>>> import numpy as np
>>> np.set_printoptions(precision=1, suppress=True, linewidth=140, sign=" ")
>>> J = np.load("case8.npy")
>>> J
array([[-2.5, -2.6, -0.6, -0.1,  1.4, -2.3,  1.6],
       [-4.1, -3.5, -2.3, -0.2, -0.3, -2.3,  0.3],
       [-3.4, -3. , -2.5,  0.6,  5.8, -3.5,  1.3],
       [ 5.2,  4.6,  3.8, -0.9, -5. ,  4.3, -1.1],
       [ 5.1,  4.4,  1.7,  0.3, -2.2,  4. , -2.4],
       [ 3.3,  3.7, -1.9,  1.2,  0.2,  3.1, -3.7],
       [-5.1, -4.6, -1.7,  0. ,  5.7, -4.7,  3.2],
       [ 0.5,  0.5, -0.5,  0. , -1.2,  0.9, -0.7],
       [-1.1, -0.8, -1.6,  0. , -2.1,  0. , -1.1],
       [-2.2, -2.2,  1.2, -1.2, -2.8, -1.4,  1.9],
       [ 5.3,  4.6,  1.8,  0.2, -1.9,  4.1, -2.4],
       [ 4.1,  3.5,  4.5, -1.4, -6.3,  3.5, -0.3],
       [-5.5, -5.5,  0.9, -1.6,  0.3, -4.5,  4.2],
       [-1.7, -1.9,  2.9, -2.2, -6.9, -0.4,  1.9],
       [ 2.2,  0.8,  5.7, -1.8, -1.4,  0.2,  3.2],
       [ 0.8, -0.1,  6.4, -2.8, -6.5,  0.3,  3.3],
       [-3.6, -4.1,  4.1, -2.6, -2.1, -3.6,  5.5],
       [-6.1, -5.6, -3.1,  0.6,  7.5, -5.9,  2.9],
       [-1.7, -1.3, -3.4,  1.8,  9.6, -2.6,  0.3],
       [-5.1, -4.6, -1.7, -0.5, -1.7, -3.1,  1.4],
       [ 1.1,  1.2, -2.9,  2.2,  7.9, -0.4, -1.1],
       [-4.5, -4.6,  2.5, -1.9, -1.5, -3.8,  4.4],
       [ 5.2,  4.3,  4. ,  0.1,  2.4,  2.4,  0.8],
       [ 1.6,  0.5,  5.8, -3. , -7.5,  1.2,  2.4],
       [ 2. ,  1.1,  5.7, -1.8, -1.6,  0.4,  3.3],
       [ 0.2, -0.2,  0.1,  0.3,  3.7, -0.9,  0.8],
       [ 2.5,  1.9,  3.4, -0.6,  0.3,  0.8,  1.2],
       [ 1.4,  2. , -0.9,  0.1, -3.8,  2.4, -2.7],
       [ 5.9,  5. ,  3.5, -0.2, -2.6,  4.1, -1.3],
       [ 3.1,  2.1,  3. , -0.1,  2.7,  0.7,  1.4],
       [-2.1, -2.5,  1.3, -0.7,  1.1, -2.2,  2.6],
       [ 3.4,  3.1,  2.8, -0.3, -2.1,  2.4, -0.5],
       [ 3.5,  2.7,  4.8, -1.4, -5.1,  2.6,  0.6],
       [ 1.4,  0.6,  3.8, -1.2, -1.1,  0.3,  2.2]])
>>> Ac = (J - J.mean(axis=0)) / J.std(axis=0)
>>> np.argwhere(np.abs(Ac) > 2)
array([[  5,   6],
       [ 16,   6],
       [ 17,   5],
       [ 18,   4],
       [ 20,   3],
       [ 20,   4],
       [ 23,   3]])
>>> coef = np.linalg.lstsq(np.delete(Ac, 6, axis=1), Ac[:, 6])[0]
>>> round(float(1 - np.var(Ac[:, 6] - np.delete(Ac, 6, axis=1) @ coef)), 1)
1.0
>>> np.linalg.cond(J) > 100
np.False_
>>> np.round(np.abs(np.linalg.svd(J)[2][-1]), 1) + 0
array([ 0.4,  0.3,  0.3,  0. ,  0.2,  0.8,  0.1])
>>> round(np.log10(np.linalg.cond(J)))
2
>>> round(np.linalg.norm(J, 2) / np.linalg.norm(J), 1)
np.float64(0.8)
>>> B = np.c_[J[:, :6] @ np.array([[3, 0, 5, 3, 1, 2],
...     [3, 5, 3, 5, 5, 4],
...     [2, 5, 0, 2, 0, 2],
...     [5, 3, 5, 5, 4, 1],
...     [2, 1, 5, 4, 2, 0],
...     [4, 5, 1, 0, 2, 1]]), np.array([3, 1, 1, 3, 2, 1, 0, 3, 3, 2, 3, 3, 0, 2, 3, 2, 1, 2, 0, 3, 3, 1, 1, 1, 0, 2, 2, 0, 2, 0, 2, 1, 0, 3])]
>>> B
array([[-23.4, -26.4, -16.1, -16.6, -17.7, -19. ,   3. ],
       [-38.2, -41.4, -35.8, -36.6, -27.6, -29.3,   1. ],
       [-23.6, -37.4,   2.5,  -4. , -11.4, -26.7,   1. ],
       [ 39.7,  55.8,  14.6,  21.7,  23.2,  39.8,   3. ],
       [ 45. ,  49.2,  33.2,  33.4,  31.9,  35.5,   2. ],
       [ 36. ,  28.3,  37.7,  31.4,  33.2,  21.9,   1. ],
       [-39.9, -49.3, -15.5, -18.9, -26.1, -36.7,   0. ],
       [  3.2,   3.3,  -1.1,  -1.8,   2.4,   2.9,   3. ],
       [-13.1, -14.1, -18.4, -18.9,  -9.3,  -8.6,   3. ],
       [-28. , -18.4, -39. , -32.4, -26.4, -13.4,   2. ],
       [ 46.9,  51.2,  35.9,  35.9,  33.5,  36.9,   3. ],
       [ 26.2,  47. ,  -4. ,   6.6,  10.4,  33.3,   3. ],
       [-56.6, -50. , -55. , -49. , -47.8, -37.3,   0. ],
       [-31.4, -10.5, -60.1, -47.4, -34.6,  -7.8,   2. ],
       [  9.4,  26.7,  -2.4,   7.4,  -3.4,  17.4,   3. ],
       [-10.9,  18.1, -42.5, -25.3, -23.3,  11.5,   2. ],
       [-46.5, -27.9, -57.4, -44.5, -45.9, -21.6,   1. ],
       [-46.9, -63.7, -12.7, -19.5, -28.5, -46.1,   2. ],
       [  2. , -21.5,  42. ,  29. ,  13. , -16.2,   0. ],
       [-50.8, -50.2, -53.4, -51. , -39.7, -35.6,   3. ],
       [ 26.3,   4. ,  59.2,  46.1,  30.9,   3. ,   3. ],
       [-50. , -36.7, -57.1, -47. , -45.7, -28.1,   1. ],
       [ 51.4,  56.2,  53.8,  55.2,  36.7,  38.1,   1. ],
       [ -7.3,  21. , -41.8, -26.1, -20.5,  15. ,   1. ],
       [ 10.1,  29. ,  -3.3,   7.5,  -2.1,  18.4,   0. ],
       [  5.5,  -0.4,  19.5,  16.1,   6. ,  -0.8,   2. ],
       [ 20.8,  29. ,  17.5,  22. ,  11.8,  19.6,   2. ],
       [ 10.9,  14. ,  -3.1,  -2.3,   9. ,  11.5,   0. ],
       [ 49.9,  59.8,  34.6,  38.3,  33.1,  42.7,   2. ],
       [ 29.3,  31.4,  35.5,  36.1,  20. ,  21.2,   0. ],
       [-21.3, -18. , -18.2, -15.3, -19.6, -14.5,   2. ],
       [ 29. ,  38.5,  16.7,  21.4,  18.3,  26.9,   1. ],
       [ 21.4,  41.2,  -4.3,   6.2,   6.4,  28.6,   0. ],
       [  6.6,  18.8,  -2.4,   4.4,  -2. ,  11.9,   3. ]])
>>> np.linalg.norm(np.linalg.qr(J)[0].T @ B, axis=0) ** 2 / ((B ** 2).sum(axis=0) + 1e-12)
array([ 1. ,  1. ,  1. ,  1. ,  1. ,  1. ,  0.3])
>>> np.linalg.matrix_rank(B)
np.int64(7)
>>> mat = np.array([[-1.3, 0.4, 0.7, -0.4, -1.1],
...     [0.2, 0.6, 2.8, -1.2, -1.7],
...     [-0.7, 0.4, -1.6, 0.3, -0.2],
...     [0.2, 1.2, 0.4, -1.3, -1.2],
...     [1.3, -2.8, -0.6, 1.3, 0.6],
...     [-0.9, 0.6, -1.3, -1.1, 0.3],
...     [1.5, -0.1, -0.5, 0.0, 0.6],
...     [0.5, 0.3, -1.5, -0.9, 0.7],
...     [1.5, 0.6, 1.2, 0.1, 0.1],
...     [0.4, -0.9, -0.4, -1.3, -1.1]])
>>> mat[:, 0] *= 10
>>> mat
array([[-13. ,   0.4,   0.7,  -0.4,  -1.1],
       [  2. ,   0.6,   2.8,  -1.2,  -1.7],
       [ -7. ,   0.4,  -1.6,   0.3,  -0.2],
       [  2. ,   1.2,   0.4,  -1.3,  -1.2],
       [ 13. ,  -2.8,  -0.6,   1.3,   0.6],
       [ -9. ,   0.6,  -1.3,  -1.1,   0.3],
       [ 15. ,  -0.1,  -0.5,   0. ,   0.6],
       [  5. ,   0.3,  -1.5,  -0.9,   0.7],
       [ 15. ,   0.6,   1.2,   0.1,   0.1],
       [  4. ,  -0.9,  -0.4,  -1.3,  -1.1]])
>>> rng = np.random.default_rng(66150)
>>> z = rng.permutation(5)
>>> B = mat[:, z] * rng.choice([-1, 1], 5)
>>> B
array([[-13. ,  -0.4,   0.4,   0.7,  -1.1],
       [  2. ,  -0.6,   1.2,   2.8,  -1.7],
       [ -7. ,  -0.4,  -0.3,  -1.6,  -0.2],
       [  2. ,  -1.2,   1.3,   0.4,  -1.2],
       [ 13. ,   2.8,  -1.3,  -0.6,   0.6],
       [ -9. ,  -0.6,   1.1,  -1.3,   0.3],
       [ 15. ,   0.1,  -0. ,  -0.5,   0.6],
       [  5. ,  -0.3,   0.9,  -1.5,   0.7],
       [ 15. ,  -0.6,  -0.1,   1.2,   0.1],
       [  4. ,   0.9,   1.3,  -0.4,  -1.1]])
>>> left, _, vt = np.linalg.svd(mat.T @ B)
>>> z
array([ 0,  1,  3,  2,  4])
>>> np.round(left @ vt, 1) + 0
array([[ 1.,  0.,  0.,  0.,  0.],
       [ 0., -1.,  0.,  0.,  0.],
       [ 0.,  0.,  0.,  1.,  0.],
       [ 0.,  0., -1.,  0.,  0.],
       [ 0.,  0.,  0.,  0.,  1.]])
